$ ipython --no-banner

In [1]: import numpy as np

In [2]: from numpy import linalg as LA

In [3]: np.set_printoptions(precision=2, suppress=True, linewidth=140)

In [4]: feats = np.loadtxt("a.csv", delimiter=",")

In [5]: print(feats)
[[2. 1. 3. 2.]
 [1. 2. 1. 3.]
 [3. 1. 2. 1.]
 [2. 3. 1. 2.]]

In [6]: print(LA.svd(feats, compute_uv=False))
[7.53 2.56 1.56 0.53]

In [7]: print(np.round(LA.norm(feats), 2))
8.12

In [8]: print(feats.sum(axis=1))
[8. 7. 7. 8.]

In [9]: print(feats.mean(axis=0))
[2.   1.75 1.75 2.  ]

In [10]: print(feats.sum(axis=0))
[8. 7. 7. 8.]

In [11]: W = np.array([[4, 4, 2], [6, 8, 1], [6, 0, 8], [2, 6, 7]])

In [12]: c = np.array([1, 0, 2])

In [13]: hid = np.maximum(feats @ W + c, 0)

In [14]: print(LA.matrix_rank(hid))
3

In [15]: print((hid > 0).astype(int))
[[1 1 1]
 [1 1 1]
 [1 1 1]
 [1 1 1]]

In [16]: cent = np.array([[-2, -2], [0, 0], [-1, 2]])

In [17]: print(hid @ cent)
[[-119.   16.]
 [ -93.   12.]
 [ -98.   -2.]
 [-105.  -12.]]

In [18]: J = np.load("arr.npy")

In [19]: print(J)
[[1 0 0 0 0 0 0 0]
 [3 1 0 0 0 0 0 0]
 [0 2 1 0 0 0 0 0]
 [0 3 2 1 0 0 0 0]
 [2 3 0 0 1 0 0 0]
 [0 0 3 0 0 1 0 0]
 [0 1 1 1 0 0 1 0]
 [0 0 1 1 1 1 3 1]]

In [20]: rng = np.random.default_rng(8223)

In [21]: labels = rng.permutation(8)

In [22]: print(labels)
[6 2 7 4 1 0 5 3]

In [23]: B = J[labels][:, labels]

In [24]: print(np.round(LA.det(B), 2), round(float(LA.det(J[labels])), 2))
1.0 1.0

In [25]: print(np.trace(B))
8

In [26]: print(np.allclose(B, J))
False

In [27]: vec = np.array([0, 1, 2, 2, 2, 0, 0, 1])

In [28]: h1 = np.maximum(J @ vec, 0)

In [29]: print(np.flatnonzero(h1 > 1e-9))
[1 2 3 4 5 6 7]

In [30]: print(np.tanh(J @ vec))
[0.   0.76 1.   1.   1.   1.   1.   1.  ]

In [31]: print(h1)
[0 1 4 9 5 6 5 7]

In [32]: print(J.T @ h1)
[13 56 52 21 12 13 26  7]

In [33]: labels = rng.permutation(8)

In [34]: B = J[:, labels] * rng.choice([-1, 1], 8)

In [35]: print(B)
[[ 0  0 -1  0  0  0  0  0]
 [ 0  1 -3  0  0  0  0  0]
 [ 0  2  0 -1  0  0  0  0]
 [-1  3  0 -2  0  0  0  0]
 [ 0  3 -2  0  1  0  0  0]
 [ 0  0  0 -3  0 -1  0  0]
 [-1  1  0 -1  0  0 -1  0]
 [-1  0  0 -1  1 -1 -3  1]]

In [36]: Uu, _, Vh = LA.svd(J.T @ B)

In [37]: print(np.round(LA.lstsq(J, B)[0], 2) + 0)
[[ 0.  0. -1.  0.  0.  0.  0.  0.]
 [ 0.  1.  0.  0.  0.  0.  0.  0.]
 [ 0.  0.  0. -1.  0.  0.  0.  0.]
 [-1.  0.  0.  0.  0.  0.  0.  0.]
 [ 0.  0.  0.  0.  1.  0.  0.  0.]
 [ 0.  0.  0.  0.  0. -1.  0.  0.]
 [ 0.  0.  0.  0.  0.  0. -1.  0.]
 [ 0.  0.  0.  0.  0.  0.  0.  1.]]

In [38]: print(labels)
[3 1 0 2 4 5 6 7]

In [39]: print(round(float(np.abs(LA.eigvals(J)).max()), 2))
1.0

In [40]: print(LA.matrix_power(J, 2))
[[ 1  0  0  0  0  0  0  0]
 [ 6  1  0  0  0  0  0  0]
 [ 6  4  1  0  0  0  0  0]
 [ 9 10  4  1  0  0  0  0]
 [13  6  0  0  1  0  0  0]
 [ 0  6  6  0  0  1  0  0]
 [ 3  7  4  2  0  0  1  0]
 [ 2 11 10  5  2  2  6  1]]

In [41]: print(round(float(LA.det(J)), 2))
1.0

In [42]: assert J == J.T
---------------------------------------------------------------------------
ValueError                                Traceback (most recent call last)
Cell In[42], line 1
----> 1 assert J == J.T

ValueError: The truth value of an array with more than one element is ambiguous. Use a.any() or a.all()

In [43]: J.inv()
---------------------------------------------------------------------------
AttributeError                            Traceback (most recent call last)
Cell In[43], line 1
----> 1 J.inv()

AttributeError: 'numpy.ndarray' object has no attribute 'inv'

In [44]: print((J + J.T) / 2)
[[1.  1.5 0.  0.  1.  0.  0.  0. ]
 [1.5 1.  1.  1.5 1.5 0.  0.5 0. ]
 [0.  1.  1.  1.  0.  1.5 0.5 0.5]
 [0.  1.5 1.  1.  0.  0.  0.5 0.5]
 [1.  1.5 0.  0.  1.  0.  0.  0.5]
 [0.  0.  1.5 0.  0.  1.  0.  0.5]
 [0.  0.5 0.5 0.5 0.  0.  1.  1.5]
 [0.  0.  0.5 0.5 0.5 0.5 1.5 1. ]]

In [45]: mat = np.loadtxt("test14.csv", delimiter=",")

In [46]: print(mat)
[[ 1.05 -2.29  2.06 -5.54  0.24 -0.85 -2.15 -0.53  1.03 -2.56  0.29 -1.37 -1.6 ]
 [-1.51  1.87  2.13  3.8  -0.12  0.01  3.44  4.75  1.3   1.31  2.32  0.08  0.23]
 [ 0.31 -0.41  2.18 -2.29  1.47  2.2  -0.7   0.24 -0.14  2.95  3.81 -1.56 -0.67]
 [ 2.41  1.05 -3.94 -2.71  1.89 -1.51  3.24 -4.56 -2.1   0.54  0.11  0.82  1.48]
 [-0.02  1.24 -4.18  3.41 -1.29 -2.45  1.79 -1.59 -0.79 -2.41 -4.54  2.35  1.57]
 [ 0.26  1.96 -1.17  1.61  1.53  1.27  2.9  -0.53 -1.36  3.9   2.67  0.24  1.24]
 [ 1.78  0.68 -1.64 -2.85  1.53 -1.64  3.13 -2.09 -0.79 -0.18  0.96  0.21  0.68]
 [ 1.13  0.83 -1.19 -1.4   1.32 -0.55  2.44 -1.41 -0.82  0.95  1.32  0.12  0.67]
 [ 0.71  2.33 -3.41  2.02  0.42 -2.5   5.08 -0.93 -0.88 -0.52 -1.08  1.8   1.84]
 [ 1.78 -0.94 -0.79 -4.6   0.78 -1.8   0.37 -2.4  -0.19 -2.11 -0.41 -0.25 -0.27]
 [-1.56 -0.56 -0.11  3.56 -0.66  4.81 -5.35 -1.06 -1.41  4.28 -0.15 -0.33  0.  ]
 [-0.59 -0.01  0.62  1.1   0.    1.65 -1.19  0.39 -0.21  1.74  0.81 -0.33 -0.1 ]
 [ 0.43 -0.27  0.56 -1.6   0.3  -0.67  0.51  0.15  0.37 -0.74  0.49 -0.31 -0.3 ]]

In [47]: print(round(LA.det(mat), 2))
-0.0

In [48]: assert mat == mat.T
---------------------------------------------------------------------------
ValueError                                Traceback (most recent call last)
Cell In[48], line 1
----> 1 assert mat == mat.T

ValueError: The truth value of an array with more than one element is ambiguous. Use a.any() or a.all()

In [49]: LA.determinant(mat)
---------------------------------------------------------------------------
AttributeError                            Traceback (most recent call last)
Cell In[49], line 1
----> 1 LA.determinant(mat)

AttributeError: module 'numpy.linalg' has no attribute 'determinant'

In [50]: print(round(float(np.trace(mat)), 2))
0.32

In [51]: print(np.allclose(mat @ mat.T, mat.T @ mat))
False

In [52]: print(LA.cond(mat) > 100)
True

In [53]: print(round(LA.norm(mat, 2) / LA.norm(mat), 2))
0.62

In [54]: vec = np.array([8, 6, 6, 8, 1, 0, 1, 8, 5, 7, 8, 9, 9])

In [55]: print(mat @ np.eye(13)[6])
[-2.15  3.44 -0.7   3.24  1.79  2.9   3.13  2.44  5.08  0.37 -5.35 -1.19  0.51]

In [56]: print(LA.norm(mat @ vec) <= LA.norm(mat, 2) * LA.norm(vec) + 1e-9)
True

In [57]: E = np.load("sample2.npy")

In [58]: print(E)
[[-0.72 -0.11  0.54  0.42 -0.04]
 [-0.3  -0.83 -0.24 -0.4   0.06]
 [ 0.25 -0.34 -0.2   0.53 -0.71]
 [-0.55  0.43 -0.47 -0.27 -0.47]
 [-0.17  0.01 -0.62  0.56  0.52]]

In [59]: print(LA.pinv(E))
[[-0.72 -0.3   0.25 -0.55 -0.17]
 [-0.11 -0.83 -0.34  0.43  0.01]
 [ 0.54 -0.24 -0.2  -0.47 -0.62]
 [ 0.42 -0.4   0.53 -0.27  0.56]
 [-0.04  0.06 -0.71 -0.47  0.52]]

In [60]: print(np.round(E @ E.T, 2) + 0)
[[1. 0. 0. 0. 0.]
 [0. 1. 0. 0. 0.]
 [0. 0. 1. 0. 0.]
 [0. 0. 0. 1. 0.]
 [0. 0. 0. 0. 1.]]

In [61]: print(LA.norm(E, axis=0))
[1. 1. 1. 1. 1.]
